In [1]: import numpy as np

In [2]: np.set_printoptions(precision=2, suppress=True, linewidth=200, legacy="1.25")

In [3]: rd = lambda a: np.round(a, 2) + 0

In [4]: K = np.array([[-1, -2, 1, 1], [0, 0, 1, 0], [0, 0, 2, 1], [0, 0, 0, 0]])

In [5]: [round(float(x), 2) for x in np.linalg.svd(K, compute_uv=False)[:3]]
Out[5]: [3.1, 1.79, 0.4]

In [6]: print(np.linalg.cond(K) > 100)
True

In [7]: rk = np.linalg.matrix_rank(K)

In [8]: rk
Out[8]: 3

In [9]: N = np.linalg.svd(K)[2][rk:].T

In [10]: N.shape
Out[10]: (4, 1)

In [11]: rd(N[:, 0] / N[np.abs(N[:, 0]).round(6).argmax(), 0])
Out[11]: array([ 1. , -0.5,  0. ,  0. ])

In [12]: rd(N @ N.T)
Out[12]: 
array([[ 0.8, -0.4,  0. ,  0. ],
       [-0.4,  0.2,  0. ,  0. ],
       [ 0. ,  0. ,  0. ,  0. ],
       [ 0. ,  0. ,  0. ,  0. ]])

In [13]: U, sv, vt = np.linalg.svd(K)

In [14]: np.argmax(sv[:-1] / (sv[1:] + 1e-6)) + 1
Out[14]: 3

In [15]: out = U[:, :3] @ np.diag(sv[:3]) @ vt[:3]

In [16]: rd(np.abs(K - out).max())
Out[16]: 0.0

In [17]: rd(np.linalg.norm(K - out, 2)), sv[3]
Out[17]: (0.0, 0.0)

In [18]: rd(out)
Out[18]: 
array([[-1., -2.,  1.,  1.],
       [ 0.,  0.,  1.,  0.],
       [ 0.,  0.,  2.,  1.],
       [ 0.,  0.,  0.,  0.]])

In [19]: W = np.array([[-2, -4, 3, -2], [-5, 2, 3, 4], [-5, -1, 5, 5], [2, -1, -4, 2]])

In [20]: c = np.array([-1, 4, -1, 2])

In [21]: act = np.maximum(K @ W + c, 0)

In [22]: np.linalg.matrix_rank(act)
Out[22]: 4

In [23]: act
Out[23]: 
array([[ 8,  2,  0,  3],
       [ 0,  3,  4,  7],
       [ 0,  1,  5, 14],
       [ 0,  4,  0,  2]])

In [24]: (act > 0).mean(axis=0)
Out[24]: array([0.25, 1.  , 0.5 , 1.  ])

In [25]: cent = np.array([[2, 2], [0, 5], [5, 1], [4, 0]])

In [26]: (act @ cent).round(6).argmax(axis=1)
Out[26]: array([0, 0, 0, 1])
